$ ipython --no-banner

In [1]: import numpy as np

In [2]: np.set_printoptions(suppress=True, linewidth=120)

In [3]: rnd = lambda a: np.round(a, 2) + 0

In [4]: A = np.array([[2, 2, 2, 4], [0, 0, 0, 0], [3, 3, 3, 6], [3, 3, 3, 6]])

In [5]: # rows and columns are dependent

In [6]: Uu, sv, Vh = np.linalg.svd(A)

In [7]: np.argmax(sv[:-1] / (sv[1:] + 1e-6)) + 1
Out[7]: np.int64(1)

In [8]: rnd(sv)
Out[8]: array([12.41,  0.  ,  0.  ,  0.  ])

In [9]: B = Uu[:, :1] @ np.diag(sv[:1]) @ Vh[:1]

In [10]: rnd(np.linalg.norm(A - B) / np.linalg.norm(A))
Out[10]: np.float64(0.0)

In [11]: np.linalg.matrix_rank(A, rtol=0.05)
Out[11]: np.int64(1)

In [12]: rnd(np.linalg.norm(A - B, 2)), rnd(sv[1])
Out[12]: (np.float64(0.0), np.float64(0.0))

In [13]: np.linalg.matrix_rank(B)
Out[13]: np.int64(1)

In [14]: rnd(B)
Out[14]: 
array([[2., 2., 2., 4.],
       [0., 0., 0., 0.],
       [3., 3., 3., 6.],
       [3., 3., 3., 6.]])

In [15]: np.linalg.matrix_rank(A, rtol=0.1)
Out[15]: np.int64(1)

In [16]: np.linalg.cond(A) > 100
Out[16]: np.True_

In [17]: [round(float(x), 2) for x in np.linalg.svd(A, compute_uv=False)[:3]]
Out[17]: [12.41, 0.0, 0.0]

In [18]: rng = np.random.default_rng(633232)

In [19]: B = A + rng.integers(-2, 3, (4, 1)) @ rng.integers(-2, 3, (1, 4))

In [20]: B
Out[20]: 
array([[ 2,  2,  2,  4],
       [ 0,  0,  0,  0],
       [ 2,  5,  1,  7],
       [ 5, -1,  7,  4]])

In [21]: rnd(np.linalg.svd(B - A, compute_uv=False))
Out[21]: array([7.07, 0.  , 0.  , 0.  ])

In [22]: np.abs(B - A).sum(axis=1)
Out[22]: array([ 0,  0,  6, 12])

In [23]: np.allclose(A @ A.T, A.T @ A)
Out[23]: False

In [24]: rnd(np.linalg.det(A))
Out[24]: np.float64(0.0)

In [25]: np.linalg.matrix_power(A, 4)
Out[25]: 
array([[2662, 2662, 2662, 5324],
       [   0,    0,    0,    0],
       [3993, 3993, 3993, 7986],
       [3993, 3993, 3993, 7986]])

In [26]: rnd(np.sort(np.abs(np.linalg.eigvals(A))))
Out[26]: array([ 0.,  0.,  0., 11.])

In [27]: A @ A
Out[27]: 
array([[22, 22, 22, 44],
       [ 0,  0,  0,  0],
       [33, 33, 33, 66],
       [33, 33, 33, 66]])

In [28]: (A - A.T) / 2
Out[28]: 
array([[ 0. ,  1. , -0.5,  0.5],
       [-1. ,  0. , -1.5, -1.5],
       [ 0.5,  1.5,  0. ,  1.5],
       [-0.5,  1.5, -1.5,  0. ]])

In [29]: Uu, sv, Vh = np.linalg.svd(A)

In [30]: evecs = Vh[:(sv > 1e-8).sum()]

In [31]: x = A[3] + 2 * A[0] + rng.integers(2) * np.eye(4)[1]

In [32]: x
Out[32]: array([ 7.,  7.,  7., 14.])

In [33]: print(rnd(np.diag(evecs.T @ evecs)))
[0.14 0.14 0.14 0.57]

In [34]: rnd(evecs.T @ evecs)
Out[34]: 
array([[0.14, 0.14, 0.14, 0.29],
       [0.14, 0.14, 0.14, 0.29],
       [0.14, 0.14, 0.14, 0.29],
       [0.29, 0.29, 0.29, 0.57]])

In [35]: np.linalg.matrix_rank(np.vstack([A, x]))
Out[35]: np.int64(1)

In [36]: print(rnd(np.linalg.norm(x - evecs.T @ evecs @ x)))
0.0

In [37]: np.allclose(evecs.T @ evecs @ x, x)
Out[37]: True

In [38]: M = np.loadtxt("data.csv", delimiter=",")

In [39]: M
Out[39]: 
array([[  7.,  -7.,  -8.,   7.],
       [ 11.,  -2.,  -4.,   3.],
       [  4.,   2.,  -6.,   5.],
       [ 12.,   1.,  -1.,  13.],
       [ 21.,   5.,  -5.,   9.],
       [ 27.,   4.,  -1.,   1.],
       [ 23.,   8.,   7.,  -4.],
       [ 29.,  -1.,  10.,  -8.],
       [ 37.,   8.,   2., -14.],
       [ 32.,  10.,   5., -15.],
       [ 35.,   3.,  -4., -24.],
       [ 41.,   1.,  -1., -33.],
       [ 36.,  -2.,   5., -28.],
       [ 34.,   0.,  -3., -32.],
       [ 29.,   0.,   5., -31.],
       [ 21.,  -6.,   5., -22.],
       [ 13.,  -2.,   2., -24.],
       [ 11.,  -8.,  -2., -32.],
       [  6., -13.,   2., -41.],
       [  3., -11.,   0., -46.]])

In [40]: u = np.array([-8, 3, 9])

In [41]: np.correlate(M[0], M[19], "full")
Out[41]: array([-322.,  322.,  291., -224.,   67., -101.,   21.])
